$ python -q
>>> import numpy as np
>>> np.set_printoptions(precision=3, suppress=True, linewidth=160, sign=" ")
>>> def rnd(a):
...     return np.round(a, 3) + 0
... 
>>> W0 = np.load("test11.npy")
>>> W0
array([[-5.994, -7.986, -3.978, -7.032, -5.004, -6.956, -3.88 , -1.002, -5.94 , -2.02 , -2.121, -4.999],
       [ 7.97 ,  3.961,  2.021,  4.982, -2.012,  1.001, -0.009,  1.045,  7.981, -0.909, -2.067,  6.956],
       [-0.049, -2.068, -0.047,  0.961,  0.067,  0.973,  0.014, -1.023, -0.02 ,  1.017, -0.068,  1.073],
       [-3.985, -3.918, -3.984, -1.913, -2.063, -2.001, -0.072, -1.931, -3.988,  0.046, -0.07 , -2.003],
       [ 0.117, -2.047,  1.956, -3.925, -2.057, -4.047, -4.118,  1.969, -0.068, -2.01 , -1.95 , -2.019],
       [-1.918,  3.018, -4.999,  0.086, -0.901, -1.08 ,  3.036, -1.025, -2.041, -1.018,  0.984, -1.007],
       [10.028,  5.967,  7.995,  7.984,  4.004,  6.912,  1.097,  2.11 ,  9.983,  2.054,  0.028,  8.02 ],
       [-4.063, -1.978, -3.997, -7.041, -5.089, -7.982, -3.037,  1.053, -3.926, -4.004, -2.074, -4.975],
       [ 8.017,  6.97 ,  3.003,  5.053, -0.035,  1.969,  0.911,  1.996,  7.986, -1.006, -1.012,  6.01 ],
       [ 4.073, -0.97 , -0.973,  4.991, -2.019,  2.025,  1.053, -1.969,  3.925,  0.939, -0.987,  5.995]])
>>> A2 = W0 / np.linalg.norm(W0, axis=1, keepdims=True)
>>> cov = A2 @ A2.T
>>> (np.abs(cov) > 0.9).astype(int)
array([[ 1,  0,  0,  0,  0,  0,  1,  1,  0,  0],
       [ 0,  1,  0,  0,  0,  0,  0,  0,  1,  0],
       [ 0,  0,  1,  0,  0,  0,  0,  0,  0,  0],
       [ 0,  0,  0,  1,  0,  0,  1,  0,  1,  0],
       [ 0,  0,  0,  0,  1,  0,  0,  0,  0,  0],
       [ 0,  0,  0,  0,  0,  1,  0,  0,  0,  0],
       [ 1,  0,  0,  1,  0,  0,  1,  0,  1,  0],
       [ 1,  0,  0,  0,  0,  0,  0,  1,  0,  0],
       [ 0,  1,  0,  1,  0,  0,  1,  0,  1,  0],
       [ 0,  0,  0,  0,  0,  0,  0,  0,  0,  1]])
>>> rnd(np.linalg.norm(A2, axis=1))
array([ 1.,  1.,  1.,  1.,  1.,  1.,  1.,  1.,  1.,  1.])
>>> rnd(np.degrees(np.arccos(np.clip(cov[4, 2], -1, 1))))
np.float64(111.538)
>>> A2 = np.array([[-7, -8],
...     [-7, -1],
...     [7, 4],
...     [9, -9],
...     [-1, 1],
...     [8, -3],
...     [5, -1],
...     [-7, -8],
...     [1, 1],
...     [-7, -7],
...     [-4, -3],
...     [4, -4]])
>>> rnd(np.einsum("ij,ij->i", W0, W0))
array([ 323.315,  231.439,    9.393,   82.68 ,   76.803,   57.215,  501.494,  246.412,  258.029,  109.751])
>>> np.linalg.matrix_rank(np.vstack([W0, A2.T]))
np.int64(12)
>>> J = np.load("run13.npy")
>>> rnd(J)
array([[ 0.869,  1.111,  8.688, -0.586, -0.707, -0.524, -4.627],
       [ 1.189,  0.314,  8.644, -0.048,  0.389,  2.975, -3.842],
       [ 0.837,  1.168,  8.635, -0.625, -0.791, -0.803, -4.66 ],
       [-1.183, -0.332, -8.659,  0.06 , -0.366, -2.903,  3.866],
       [-0.066, -2.025, -5.878,  1.257,  2.237,  5.982,  4.355],
       [-0.076,  2.099,  5.139, -1.321, -2.409, -6.68 , -4.123],
       [ 1.128, -1.686,  2.872,  1.195,  2.602,  8.902,  0.446],
       [ 0.447, -2.176, -2.912,  1.416,  2.727,  8.145,  3.286],
       [-0.861,  2.023, -0.212, -1.372, -2.814, -9.048, -1.859],
       [ 1.315, -0.352,  7.686,  0.385,  1.218,  5.436, -2.809],
       [-1.021,  1.858, -1.709, -1.289, -2.728, -9.072, -1.087],
       [ 1.121,  0.532,  8.785, -0.193,  0.102,  2.083, -4.11 ],
       [ 0.608,  1.518,  8.071, -0.873, -1.328, -2.636, -4.766],
       [ 0.236,  1.907,  6.672, -1.162, -1.998, -5.059, -4.567],
       [-1.327,  0.502, -7.361, -0.48 , -1.395, -5.935,  2.531],
       [-1.274,  1.271, -4.942, -0.954, -2.227, -8.113,  0.801],
       [ 1.195, -1.538,  3.706,  1.11 ,  2.477,  8.666, -0.039],
       [ 0.927, -1.965,  0.801,  1.344,  2.79 ,  9.089,  1.562],
       [-0.316, -1.839, -7.016,  1.11 ,  1.871,  4.584,  4.642],
       [ 0.033,  2.044,  5.713, -1.274, -2.279, -6.15 , -4.306],
       [-0.264,  2.159,  4.068, -1.382, -2.594, -7.488, -3.743],
       [ 0.418,  1.741,  7.42 , -1.036, -1.697, -3.946, -4.713],
       [-0.781,  2.078,  0.457, -1.396, -2.826, -8.952, -2.186],
       [-1.2  , -0.272, -8.607,  0.02 , -0.443, -3.14 ,  3.787],
       [-0.091,  2.105,  5.06 , -1.327, -2.425, -6.747, -4.097],
       [-1.333,  0.694, -6.882, -0.6  , -1.614, -6.541,  2.151],
       [-0.873, -1.104, -8.694,  0.581,  0.697,  0.491,  4.623]])
>>> cen = J - J.mean(axis=0)
>>> Uu, sv, VT = np.linalg.svd(cen, full_matrices=False)
>>> rnd(cen.mean(axis=0))
array([ 0.,  0.,  0.,  0.,  0.,  0.,  0.])
>>> (np.sign(Uu[:, 0]) == np.sign(Uu[0, 0])).astype(int)
array([ 1,  1,  1,  0,  0,  1,  0,  0,  1,  1,  1,  1,  1,  1,  0,  0,  0,  0,  0,  1,  1,  1,  1,  0,  1,  0,  0])
>>> Uu, sv, VT = np.linalg.svd(J)
>>> np.argmax(sv[:-1] / (sv[1:] + 1e-6)) + 1
np.int64(2)
>>> rnd(sv)
array([ 38.866,  34.488,   0.   ,   0.   ,   0.   ,   0.   ,   0.   ])
>>> A2 = Uu[:, :2] @ np.diag(sv[:2]) @ VT[:2]
>>> rnd(np.abs(J - A2).max())
np.float64(0.0)
>>> rnd(np.linalg.norm(J - A2) / np.linalg.norm(J))
np.float64(0.0)
>>> Z = J[[4, 0]].astype(float)
>>> for _ in range(5):
...     z = np.linalg.norm(J[:, None] - Z, axis=-1).argmin(axis=1)
...     Z = np.array([J[z == j].mean(axis=0) for j in range(2)])
... 
>>> z
array([ 1,  1,  1,  0,  0,  1,  0,  0,  1,  1,  1,  1,  1,  1,  0,  0,  0,  0,  0,  1,  1,  1,  1,  0,  1,  0,  0])
>>> np.bincount(z)
array([ 12,  15])
>>> np.abs(Z[1] - Z[0]).argmax()
np.int64(2)
>>> rnd(np.linalg.norm(J, 2) / np.linalg.norm(J))
np.float64(0.748)
>>> np.argsort(-np.linalg.norm(J, axis=0).round(6), kind="stable")[:3]
array([ 2,  5,  6])
>>> rnd(np.trace(np.linalg.pinv(J) @ J))
np.float64(2.0)
>>> E = np.tril(np.array([[2, -3, -3, 1, 3, -2],
...     [-1, 0, 2, 1, -2, -3],
...     [1, 3, -3, 3, -2, 2],
...     [-3, 2, -1, -3, 3, 0],
...     [-2, -3, -1, 1, 2, 2],
...     [0, 1, 3, 0, -1, -3]]), -1) + np.eye(6, dtype=int)
>>> E
array([[ 1,  0,  0,  0,  0,  0],
       [-1,  1,  0,  0,  0,  0],
       [ 1,  3,  1,  0,  0,  0],
       [-3,  2, -1,  1,  0,  0],
       [-2, -3, -1,  1,  1,  0],
       [ 0,  1,  3,  0, -1,  1]])
>>> # triangular
>>> rnd(np.abs(np.linalg.eigvals(E)).max())
np.float64(1.0)
>>> E @ E
array([[ 1,  0,  0,  0,  0,  0],
       [-2,  1,  0,  0,  0,  0],
       [-1,  6,  1,  0,  0,  0],
       [-9,  1, -2,  1,  0,  0],
       [-5, -7, -3,  2,  1,  0],
       [ 4, 14,  7, -1, -2,  1]])
>>> np.allclose(E, E.T)
False
>>> np.allclose(E @ E.T, E.T @ E)
False
>>> rnd(np.sort(np.abs(np.linalg.eigvals(E))))
array([ 1.,  1.,  1.,  1.,  1.,  1.])
>>> np.prod(np.diag(E)), rnd(np.linalg.det(E))
(np.int64(1), np.float64(1.0))
>>> rng = np.random.default_rng(62170)
>>> A2 = E + rng.integers(-2, 3, (6, 5)) @ rng.integers(-2, 3, (5, 6))
>>> A2
array([[ -1, -12,  12,   6,  -8,  18],
       [  0,   5,  -2,  -1,   4,  -5],
       [  4,   8,  -5,  -8,   3, -10],
       [  1,   0,  -1,  -1,   0,   0],
       [ -5,  -1, -11,   2,   1,  -5],
       [  0,   5,  -1,  -3,   0,  -5]])
>>> np.linalg.matrix_rank(A2 - E, tol=1e-8)
np.int64(5)
>>> q, r_ = np.linalg.qr(A2)
>>> q.shape, r_.shape
((6, 6), (6, 6))
>>> np.allclose(r_.T @ r_, A2.T @ A2)
True
>>> rnd(abs(r_[0, 0])), rnd(np.linalg.norm(A2[:, 0]))
(np.float64(6.557), np.float64(6.557))
>>> rnd(q @ r_)
array([[ -1., -12.,  12.,   6.,  -8.,  18.],
       [  0.,   5.,  -2.,  -1.,   4.,  -5.],
       [  4.,   8.,  -5.,  -8.,   3., -10.],
       [  1.,   0.,  -1.,  -1.,   0.,   0.],
       [ -5.,  -1., -11.,   2.,   1.,  -5.],
       [  0.,   5.,  -1.,  -3.,   0.,  -5.]])
>>> m1 = np.loadtxt("x.csv", delimiter=",")
>>> rnd(m1)
array([[ 0.491,  0.049, -0.392, -0.078, -0.152, -0.254],
       [ 0.049,  0.574, -0.021, -0.444,  0.202,  0.061],
       [-0.392, -0.021,  0.33 ,  0.076,  0.217,  0.119],
       [-0.078, -0.444,  0.076,  0.393,  0.006, -0.172],
       [-0.152,  0.202,  0.217,  0.006,  0.608, -0.357],
       [-0.254,  0.061,  0.119, -0.172, -0.357,  0.603]])
>>> blk = np.stack([W0, 3 * W0, W0[::-1]])
>>> np.linalg.matrix_rank(blk)
array([ 10,  10,  10])
>>> rnd(np.linalg.norm(blk, axis=(1, 2)))
array([  43.549,  130.648,   43.549])
>>> np.linalg.matrix_rank(blk.reshape(3, -1))
np.int64(2)
>>> w, evecs = np.linalg.eigh(m1)
>>> rnd(np.linalg.svd(m1, compute_uv=False))
array([ 1.,  1.,  1.,  0.,  0.,  0.])
>>> rnd(evecs @ np.diag(w) @ evecs.T)
array([[ 0.491,  0.049, -0.392, -0.078, -0.152, -0.254],
       [ 0.049,  0.574, -0.021, -0.444,  0.202,  0.061],
       [-0.392, -0.021,  0.33 ,  0.076,  0.217,  0.119],
       [-0.078, -0.444,  0.076,  0.393,  0.006, -0.172],
       [-0.152,  0.202,  0.217,  0.006,  0.608, -0.357],
       [-0.254,  0.061,  0.119, -0.172, -0.357,  0.603]])
>>> rnd(w)
array([ 0.,  0.,  0.,  1.,  1.,  1.])
>>> rnd(np.linalg.eigvalsh(m1 @ m1))
array([ 0.,  0.,  0.,  1.,  1.,  1.])
>>> Uu, sv, VT = np.linalg.svd(m1)
>>> np.argmax(sv[:-1] / (sv[1:] + 1e-6)) + 1
np.int64(3)
>>> A2 = Uu[:, :3] @ np.diag(sv[:3]) @ VT[:3]
>>> rnd(np.linalg.norm(m1 - A2) / np.linalg.norm(m1))
np.float64(0.0)
>>> np.linalg.matrix_rank(m1, rtol=0.05)
np.int64(3)
>>> np.linalg.matrix_rank(A2)
np.int64(3)
>>> rnd(A2)
array([[ 0.491,  0.049, -0.392, -0.078, -0.152, -0.254],
       [ 0.049,  0.574, -0.021, -0.444,  0.202,  0.061],
       [-0.392, -0.021,  0.33 ,  0.076,  0.217,  0.119],
       [-0.078, -0.444,  0.076,  0.393,  0.006, -0.172],
       [-0.152,  0.202,  0.217,  0.006,  0.608, -0.357],
       [-0.254,  0.061,  0.119, -0.172, -0.357,  0.603]])
>>> rnd(np.linalg.norm(m1 - A2, 2)), rnd(sv[3])
(np.float64(0.0), np.float64(0.0))
>>> Uu, sv, VT = np.linalg.svd(m1)
>>> evecs = VT[:(sv > 1e-8).sum()]
>>> x = m1[1] + -3 * m1[4] + rng.integers(2) * np.eye(6)[4]
>>> rnd(x)
array([ 0.505, -0.031, -0.672, -0.463, -0.623,  1.132])
>>> rnd(np.linalg.norm(x - evecs.T @ evecs @ x))
np.float64(0.626)
>>> rnd(evecs.T @ evecs)
array([[ 0.491,  0.049, -0.392, -0.078, -0.152, -0.254],
       [ 0.049,  0.574, -0.021, -0.444,  0.202,  0.061],
       [-0.392, -0.021,  0.33 ,  0.076,  0.217,  0.119],
       [-0.078, -0.444,  0.076,  0.393,  0.006, -0.172],
       [-0.152,  0.202,  0.217,  0.006,  0.608, -0.357],
       [-0.254,  0.061,  0.119, -0.172, -0.357,  0.603]])
>>> rnd(np.trace(np.linalg.pinv(m1) @ m1))
np.float64(3.0)
>>> np.abs(np.diag(np.linalg.qr(m1)[1])) > 1e-9
array([ True,  True,  True, False, False, False])
>>> np.allclose(m1[:-1].T @ np.linalg.lstsq(m1[:-1].T, m1[-1])[0], m1[-1])
True
>>> rnd(m1 @ np.linalg.pinv(m1) @ m1)
array([[ 0.491,  0.049, -0.392, -0.078, -0.152, -0.254],
       [ 0.049,  0.574, -0.021, -0.444,  0.202,  0.061],
       [-0.392, -0.021,  0.33 ,  0.076,  0.217,  0.119],
       [-0.078, -0.444,  0.076,  0.393,  0.006, -0.172],
       [-0.152,  0.202,  0.217,  0.006,  0.608, -0.357],
       [-0.254,  0.061,  0.119, -0.172, -0.357,  0.603]])
